$ ipython --no-banner

In [1]: import numpy as np

In [2]: from numpy import linalg as LA

In [3]: np.set_printoptions(precision=1, suppress=True, linewidth=140, legacy="1.25")

In [4]: rnd = lambda a: np.round(a, 1) + 0

In [5]: arr = np.load("block2.npy")

In [6]: rnd(arr)
Out[6]: 
array([[-0.4,  0.9,  0. ],
       [-0.3, -0.1,  0.9],
       [ 0.9,  0.4,  0.3]])

In [7]: r0, r1 = arr[0], arr[1]

In [8]: print(rnd(r0 @ r1))
0.0

In [9]: pr = (r0 @ r1) / (r0 @ r0) * r0

In [10]: rnd(np.outer(r0, r1))
Out[10]: 
array([[ 0.1,  0. , -0.4],
       [-0.3, -0.1,  0.9],
       [ 0. ,  0. ,  0. ]])

In [11]: rnd(LA.norm(r0 + r1) ** 2 + LA.norm(r0 - r1) ** 2)
Out[11]: 4.0

In [12]: rnd(arr @ arr.T)
Out[12]: 
array([[1., 0., 0.],
       [0., 1., 0.],
       [0., 0., 1.]])

In [13]: rnd(arr[:, 2] @ arr[:, 0])
Out[13]: 0.0

In [14]: rnd(arr.T @ arr)
Out[14]: 
array([[1., 0., 0.],
       [0., 1., 0.],
       [0., 0., 1.]])

In [15]: r0 = np.array([-3, -3, 3])

In [16]: M2 = arr + np.outer(r0, np.eye(3)[2])

In [17]: LA.matrix_rank(M2 - arr)
Out[17]: 1

In [18]: print(rnd(LA.det(M2) / LA.det(arr)), rnd(1 + LA.solve(arr, r0)[2]))
-0.8 -0.8

In [19]: rnd(M2)
Out[19]: 
array([[-0.4,  0.9, -3. ],
       [-0.3, -0.1, -2.1],
       [ 0.9,  0.4,  3.3]])

In [20]: q = arr.astype(float).copy()

In [21]: for j in range(3):
    ...:     q[:, j] -= q[:, :j] @ (q[:, :j].T @ q[:, j])
    ...:     q[:, j] /= LA.norm(q[:, j])
    ...: 

In [22]: print(rnd(q))
[[-0.4  0.9  0. ]
 [-0.3 -0.1  0.9]
 [ 0.9  0.4  0.3]]

In [23]: print(rnd(q.T @ arr))
[[1. 0. 0.]
 [0. 1. 0.]
 [0. 0. 1.]]

In [24]: X = np.array([[-2, 4, 0, 0], [5, 4, 0, 0], [0, 0, 3, 1], [0, 0, 0, -2]])

In [25]: rng = np.random.default_rng(95)

In [26]: labels = rng.permutation(4)

In [27]: M2 = X[:, labels] * rng.choice([-1, 1], 4)

In [28]: M2
Out[28]: 
array([[-4,  0,  2,  0],
       [-4,  0, -5,  0],
       [ 0, -3,  0, -1],
       [ 0,  0,  0,  2]])

In [29]: left, _, Vh = LA.svd(X.T @ M2)

In [30]: rnd(LA.lstsq(X, M2)[0])
Out[30]: 
array([[ 0.,  0., -1.,  0.],
       [-1.,  0.,  0.,  0.],
       [ 0., -1.,  0.,  0.],
       [ 0.,  0.,  0., -1.]])

In [31]: labels
Out[31]: array([1, 2, 0, 3])

In [32]: print(rnd(left @ Vh))
[[ 0.  0. -1.  0.]
 [-1.  0.  0.  0.]
 [ 0. -1.  0.  0.]
 [ 0.  0.  0. -1.]]

In [33]: M2 = X / LA.norm(X, axis=1, keepdims=True)

In [34]: cov = M2 @ M2.T

In [35]: rnd(np.degrees(np.arccos(np.clip(cov[1, 0], -1, 1))))
Out[35]: 77.9

In [36]: print((cov - 2 * np.eye(4)).round(6).argmax(axis=1))
[1 0 0 0]

In [37]: (np.abs(cov) > 0.9).astype(int)
Out[37]: 
array([[1, 0, 0, 0],
       [0, 1, 0, 0],
       [0, 0, 1, 0],
       [0, 0, 0, 1]])

In [38]: rnd(LA.norm(M2, axis=1))
Out[38]: array([1., 1., 1., 1.])

In [39]: rnd(cov)
Out[39]: 
array([[ 1. ,  0.2,  0. ,  0. ],
       [ 0.2,  1. ,  0. ,  0. ],
       [ 0. ,  0. ,  1. , -0.3],
       [ 0. ,  0. , -0.3,  1. ]])

In [40]: np.argwhere(np.triu(np.abs(cov) > 0.95, 1))
Out[40]: array([], shape=(0, 2), dtype=int64)

In [41]: vals, V = LA.eigh(cov)

In [42]: x0 = np.array([-4, -2, -3, -4])

In [43]: rnd(x0 @ cov @ x0)
Out[43]: 40.8

In [44]: print(rnd(V * np.sqrt(vals) @ V.T))
[[ 1.   0.1  0.   0. ]
 [ 0.1  1.   0.   0. ]
 [ 0.   0.   1.  -0.2]
 [ 0.   0.  -0.2  1. ]]

In [45]: labels = rng.permutation(4)

In [46]: labels
Out[46]: array([0, 3, 1, 2])

In [47]: M2 = X[labels][:, labels]

In [48]: rnd(LA.det(M2)), rnd(LA.det(X[labels]))
Out[48]: (168.0, 168.0)

In [49]: print(np.diag(M2))
[-2 -2  4  3]

In [50]: print(rnd(np.sort(np.abs(LA.eigvals(M2)))))
[2.  3.  4.4 6.4]

In [51]: print(M2)
[[-2  0  4  0]
 [ 0 -2  0  0]
 [ 5  0  4  0]
 [ 0  1  0  3]]

In [52]: print(np.allclose(M2, X))
False

In [53]: data = np.diag(np.array([1, 3, -2])) + 2 * np.eye(3, k=1) + 2 * np.eye(3, k=-1)

In [54]: data
Out[54]: 
array([[ 1.,  2.,  0.],
       [ 2.,  3.,  2.],
       [ 0.,  2., -2.]])

In [55]: q = data.astype(float).copy()

In [56]: for j in range(3):
    ...:     q[:, j] -= q[:, :j] @ (q[:, :j].T @ q[:, j])
    ...:     q[:, j] /= LA.norm(q[:, j])
    ...: 

In [57]: print(rnd(q.T @ q))
[[1. 0. 0.]
 [0. 1. 0.]
 [0. 0. 1.]]

In [58]: r0 = np.array([-1, 1, 0])

In [59]: M2 = data + np.outer(r0, np.eye(3)[1])

In [60]: LA.matrix_rank(M2 - data)
Out[60]: 1

In [61]: print(rnd(LA.det(M2) / LA.det(data)), rnd(1 + LA.solve(data, r0)[1]))
4.0 4.0

In [62]: M2 = data / LA.norm(data, axis=1, keepdims=True)

In [63]: cov = M2 @ M2.T

In [64]: rnd(np.degrees(np.arccos(np.clip(cov[1, 0], -1, 1))))
Out[64]: 29.8

In [65]: rnd(cov)
Out[65]: 
array([[1. , 0.9, 0.6],
       [0.9, 1. , 0.2],
       [0.6, 0.2, 1. ]])

In [66]: M2 = np.array([[2, -1], [0, 2]])

In [67]: C = np.kron(M2, data)

In [68]: C.shape
Out[68]: (6, 6)

In [69]: LA.matrix_rank(C)
Out[69]: 6

In [70]: labels = rng.permutation(3)

In [71]: print(labels)
[0 2 1]

In [72]: M2 = data[labels][:, labels]

In [73]: rnd(np.sort(np.abs(LA.eigvals(M2))))
Out[73]: array([0.2, 2.8, 4.7])

In [74]: np.diag(M2)
Out[74]: array([ 1., -2.,  3.])
